$ ipython --no-banner

In [1]: import numpy as np

In [2]: import numpy.linalg as la

In [3]: np.set_printoptions(suppress=True, linewidth=120)

In [4]: M = np.array([[2.1, 0.06, 0.29], [0.06, 2.04, 0.19], [0.29, 0.19, 2.86]])

In [5]: M
Out[5]: 
array([[2.1 , 0.06, 0.29],
       [0.06, 2.04, 0.19],
       [0.29, 0.19, 2.86]])

In [6]: hat = np.triu(np.array([[0, 2, -1], [0, -2, 1], [0, -2, -1]]), 1) + np.eye(3)

In [7]: out = hat @ M @ la.inv(hat)

In [8]: np.trace(out), np.trace(M)
Out[8]: (np.float64(7.0), np.float64(7.0))

In [9]: np.round(hat @ M - M @ hat, 2)
Out[9]: 
array([[-0.17, -0.31, -0.44],
       [ 0.29,  0.07,  0.88],
       [ 0.  , -0.58,  0.1 ]])

In [10]: evals, vecs = la.eigh(M)

In [11]: np.round(evals.sum(), 2), np.trace(M)
Out[11]: (np.float64(7.0), np.float64(7.0))

In [12]: np.round(la.svd(M, compute_uv=False), 2)
Out[12]: array([3., 2., 2.])

In [13]: np.unique(evals.round(6) + 0, return_counts=True)[1]
Out[13]: array([1, 1, 1])

In [14]: print(np.round(vecs.T @ M @ vecs, 2) + 0)
[[2. 0. 0.]
 [0. 2. 0.]
 [0. 0. 3.]]

In [15]: evals, vecs = la.eigh(M)

In [16]: x = np.array([-6, 4, 7])

In [17]: np.round(la.eigvalsh(M[1:, 1:]), 2)
Out[17]: array([2. , 2.9])

In [18]: np.round(vecs * np.maximum(evals, 0) @ vecs.T, 2)
Out[18]: 
array([[2.1 , 0.06, 0.29],
       [0.06, 2.04, 0.19],
       [0.29, 0.19, 2.86]])

In [19]: print(np.round(vecs * np.sqrt(evals) @ vecs.T, 2))
[[1.45 0.02 0.09]
 [0.02 1.43 0.06]
 [0.09 0.06 1.69]]

In [20]: np.abs(M).sum(axis=1).max(), round(np.abs(evals).max(), 2)
Out[20]: (np.float64(3.34), np.float64(3.0))

In [21]: print(np.round(vecs * np.abs(evals) @ vecs.T, 2))
[[2.1  0.06 0.29]
 [0.06 2.04 0.19]
 [0.29 0.19 2.86]]

In [22]: print((np.sign(vecs[:, -1].round(6)) == np.sign(vecs[0, -1].round(6))).astype(int))
[1 1 1]

In [23]: round(float(x @ M @ x / (x @ x)), 2), round(evals[0], 2), np.round(evals[-1], 2)
Out[23]: (2.29, np.float64(2.0), np.float64(3.0))

In [24]: round(x @ M @ x, 2)
Out[24]: np.float64(231.78)

In [25]: np.round(M @ M, 2)
Out[25]: 
array([[4.5 , 0.3 , 1.45],
       [0.3 , 4.2 , 0.95],
       [1.45, 0.95, 8.3 ]])

In [26]: M.inv()
Traceback (most recent call last):
  Cell In[26], line 1
    M.inv()
AttributeError: 'numpy.ndarray' object has no attribute 'inv'


In [27]: np.round(la.matrix_power(M, 4), 2)
Out[27]: 
array([[22.42,  4.02, 18.84],
       [ 4.02, 18.64, 12.3 ],
       [18.84, 12.3 , 71.89]])

In [28]: sv = 20 * 0.2 ** np.arange(4)

In [29]: Q, _ = la.qr(np.array([[1.0, -1.5, 1.3, 0.6],
    ...:     [-1.8, -0.7, 0.0, 1.4],
    ...:     [0.7, 1.6, -1.3, 1.9],
    ...:     [0.3, -2.7, -0.8, -1.1]]))

In [30]: rng = np.random.default_rng(83)

In [31]: arr = rng.normal(size=(17, 4)) * sv @ Q

In [32]: arr.round(2)
Out[32]: 
array([[ 11.99,  12.78, -15.82,  17.5 ],
       [ 13.28,   8.07, -11.32,   9.01],
       [ 11.54,  13.74, -16.81,  18.37],
       [ -9.94,  -6.87,   9.28,  -9.25],
       [-12.6 , -12.74,  16.09, -16.05],
       [ -1.15,  -1.98,   2.26,  -3.54],
       [  1.75,  -2.27,   1.53,  -5.31],
       [-11.92,  -4.87,   7.83,  -4.84],
       [  3.99,   2.5 ,  -3.36,   3.58],
       [ -3.99,  -2.52,   3.3 ,  -3.04],
       [ 11.38,  11.61, -14.33,  17.96],
       [ -6.87,  -8.43,  10.11, -12.59],
       [-10.27, -14.81,  17.66, -17.96],
       [-12.01,  -6.03,   9.09,  -7.58],
       [  6.74,   9.53, -11.32,  12.12],
       [ -7.1 ,  -4.56,   6.27,  -7.87],
       [  4.8 ,   3.01,  -3.93,   2.74]])

In [33]: Xs = (arr - arr.mean(axis=0)) / arr.std(axis=0)

In [34]: print(np.round(Xs.std(axis=0), 2))
[1. 1. 1. 1.]

In [35]: beta = la.lstsq(np.delete(Xs, 1, axis=1), Xs[:, 1])[0]

In [36]: np.abs(beta).argmax()
Out[36]: np.int64(1)

In [37]: beta.round(2)
Out[37]: array([-0.21, -1.11,  0.09])

In [38]: round(float(1 - np.var(Xs[:, 1] - np.delete(Xs, 1, axis=1) @ beta)), 2)
Out[38]: 1.0
